$ python -q
>>> import numpy as np
>>> np.set_printoptions(precision=2, suppress=True, linewidth=200)
>>> def rnd(a):
...     return np.round(a, 2) + 0
... 
>>> feats = np.load("case19.npy")
>>> feats
array([[ 1, -2, -1, -1, -2, -2,  0,  1],
       [ 0, -1,  2,  2,  2, -1,  0,  0],
       [ 0,  0,  2,  2, -2, -1,  0, -1],
       [ 0,  0,  0,  1,  2,  1,  0, -1],
       [ 0,  0,  0,  0, -1,  0,  1, -2],
       [ 0,  0,  0,  0,  0,  1, -2,  0],
       [ 0,  0,  0,  0,  0,  0,  2, -2],
       [ 0,  0,  0,  0,  0,  0,  0,  0]])
>>> # triangular, det is the product of the diagonal
>>> r = np.linalg.matrix_rank(feats)
>>> r
np.int64(7)
>>> N = np.linalg.svd(feats)[2][r:].T
>>> [int(np.linalg.matrix_rank(feats[:, :j + 1])) for j in range(8)]
[1, 2, 3, 4, 5, 6, 7, 7]
>>> N.shape
(8, 1)
>>> rnd(N @ N.T)
array([[ 0.54,  0.36,  0.06, -0.12,  0.12, -0.24, -0.12, -0.12],
       [ 0.36,  0.24,  0.04, -0.08,  0.08, -0.16, -0.08, -0.08],
       [ 0.06,  0.04,  0.01, -0.01,  0.01, -0.03, -0.01, -0.01],
       [-0.12, -0.08, -0.01,  0.03, -0.03,  0.05,  0.03,  0.03],
       [ 0.12,  0.08,  0.01, -0.03,  0.03, -0.05, -0.03, -0.03],
       [-0.24, -0.16, -0.03,  0.05, -0.05,  0.11,  0.05,  0.05],
       [-0.12, -0.08, -0.01,  0.03, -0.03,  0.05,  0.03,  0.03],
       [-0.12, -0.08, -0.01,  0.03, -0.03,  0.05,  0.03,  0.03]])
>>> rnd(N[:, 0] / N[np.abs(N[:, 0]).round(6).argmax(), 0])
array([ 1.  ,  0.67,  0.11, -0.22,  0.22, -0.44, -0.22, -0.22])
>>> np.allclose(feats @ N, 0)
True
>>> rnd(feats @ N)
array([[0.],
       [0.],
       [0.],
       [0.],
       [0.],
       [0.],
       [0.],
       [0.]])
>>> [int(np.linalg.matrix_rank(feats[:i])) for i in range(1, len(feats) + 1)]
[1, 2, 3, 4, 5, 6, 7, 7]
>>> np.unique(feats.round(6), axis=0).shape
(8, 8)
>>> np.allclose(feats[:-1].T @ np.linalg.lstsq(feats[:-1].T, feats[-1])[0], feats[-1])
True
>>> rnd(np.trace(np.linalg.pinv(feats) @ feats))
np.float64(7.0)
>>> t3 = np.stack([feats, -1 * feats, feats[::-1]])
>>> t3.sum(axis=0)
array([[ 0,  0,  0,  0,  0,  0,  0,  0],
       [ 0,  0,  0,  0,  0,  0,  2, -2],
       [ 0,  0,  0,  0,  0,  1, -2,  0],
       [ 0,  0,  0,  0, -1,  0,  1, -2],
       [ 0,  0,  0,  1,  2,  1,  0, -1],
       [ 0,  0,  2,  2, -2, -1,  0, -1],
       [ 0, -1,  2,  2,  2, -1,  0,  0],
       [ 1, -2, -1, -1, -2, -2,  0,  1]])
>>> rnd(np.linalg.norm(t3, axis=(1, 2)))
array([8.37, 8.37, 8.37])
>>> np.einsum("bij,cij->bc", t3, t3)
array([[ 70, -70,  -2],
       [-70,  70,   2],
       [ -2,   2,  70]])
